$ python3 -q
>>> import numpy as np
>>> from numpy import linalg as LA
>>> np.set_printoptions(precision=2, suppress=True, linewidth=160, sign=" ")
>>> M = np.load("block18.npy")
>>> print(M)
[[-0.03 -0.55  0.19]
 [-0.49 -1.29 -0.41]
 [-1.82 -2.23 -0.43]
 [-1.29 -1.46  0.14]
 [-0.95 -0.79 -0.88]
 [ 2.35  3.79  0.89]
 [ 2.56  3.42  0.36]
 [-1.2  -1.08 -0.46]
 [ 1.28  1.6  -0.14]
 [-1.31 -2.74 -0.19]
 [ 0.51  0.92  0.01]
 [-2.97 -4.01 -0.62]
 [-1.1  -1.39  0.13]
 [-1.4  -1.06 -0.18]
 [ 0.05  0.38 -0.35]
 [-2.21 -3.51 -0.32]
 [-2.72 -3.65 -0.9 ]
 [-0.93 -1.05 -0.56]
 [-0.97 -1.02 -0.43]
 [-0.74 -2.22 -1.07]
 [ 0.9   1.17 -0.23]
 [ 2.59  3.95  0.89]]
>>> cen = M - M.mean(axis=0)
>>> V = LA.svd(cen)[2][:1]
>>> M2 = cen - cen @ V.T @ V
>>> print(LA.norm(M2, axis=1).round(6).argmax())
19
>>> print(round(LA.norm(M2) / LA.norm(cen), 2))
0.16
>>> print(np.cov(cen @ V.T, rowvar=False))
7.784326719643239
>>> feats = np.load("m.npy")
>>> print(feats)
[[ 0  0  0]
 [ 0  2  0]
 [ 0  0  1]]
>>> # looks like rank 2
>>> print(LA.svd(feats, compute_uv=False))
[ 2.  1.  0.]
>>> print(LA.norm(feats, axis=0))
[ 0.  2.  1.]
>>> print(feats[:, 1] @ feats[:, 2])
0
>>> vals, V = LA.eigh(feats)
>>> vec = np.array([0, 0, 3])
>>> print((np.sign(V[:, -1].round(6)) == np.sign(V[0, -1].round(6))).astype(int))
[ 1  0  1]
>>> print(np.abs(feats).sum(axis=1).max(), np.abs(vals).max())
2 2.0
>>> hat = np.triu(np.array([[7, 0, 1], [-4, -2, 9], [0, -3, -6]]), 1) + np.eye(3)
>>> M2 = hat @ feats @ LA.inv(hat)
>>> print(np.trace(M2), np.trace(feats))
3.0 3
>>> print(M2)
[[ 0.  0.  1.]
 [ 0.  2. -9.]
 [ 0.  0.  1.]]
>>> print(round(LA.norm(M2, 2) / LA.norm(M2), 2))
1.0
>>> print(LA.cond(M2) > 100)
True
>>> print([round(float(x), 2) for x in LA.svd(M2, compute_uv=False)[:3]])
[9.32, 0.3, 0.0]
>>> print(np.sort(LA.eigvals(feats).real))
[ 0.  1.  2.]
>>> print((LA.matrix_power((feats != 0) + (feats.T != 0) + np.eye(3), 3) > 0).astype(int))
[[ 1  0  0]
 [ 0  1  0]
 [ 0  0  1]]
>>> print((feats != 0).astype(int))
[[ 0  0  0]
 [ 0  1  0]
 [ 0  0  1]]
>>> print(np.flatnonzero(LA.matrix_power((feats != 0) + (feats.T != 0) + np.eye(3), 3)[0]))
[ 0]
>>> print(round(LA.det(feats), 2))
0.0
>>> A = np.array([[0, -1, -3, 0, -2, 1],
...     [-2, -1, 1, -3, 0, 3],
...     [2, -1, -3, 3, -2, -2],
...     [-1, 0, 1, 2, 2, 3],
...     [3, 3, -3, 3, 3, 3]])
>>> A[2] = A[1]
>>> print(A)
[[ 0 -1 -3  0 -2  1]
 [-2 -1  1 -3  0  3]
 [-2 -1  1 -3  0  3]
 [-1  0  1  2  2  3]
 [ 3  3 -3  3  3  3]]
>>> U, sv, Vh = LA.svd(A)
>>> print(np.argmax(sv[:-1] / (sv[1:] + 1e-6)) + 1)
4
>>> M2 = U[:, :4] @ np.diag(sv[:4]) @ Vh[:4]
>>> print(round(np.abs(A - M2).max(), 2))
0.0
>>> idx = M[:, 2] > np.median(M[:, 2])
>>> u = M[idx].mean(axis=0) - M[~idx].mean(axis=0)
>>> print(np.argsort(-np.abs(u).round(6), kind="stable"))
[ 1  0  2]
>>> print(u)
[ 1.82  2.56  0.75]
>>> print(round(float(LA.norm(A[2], 1)), 2), np.round(LA.norm(A[2], np.inf), 2))
10.0 3.0
>>> print(round(LA.norm(A) ** 2 / LA.norm(A, 2) ** 2, 2))
1.97
>>> print(round(float(LA.norm(A[2] - A[3])), 2))
5.57
>>> print(round(float(LA.norm(A, 1)), 2), round(float(LA.norm(A, np.inf)), 2))
13.0 18.0
>>> print(LA.norm(A, axis=1))
[ 3.87  4.9   4.9   4.36  7.35]
>>> print(round(LA.norm(A, "nuc"), 2))
21.47
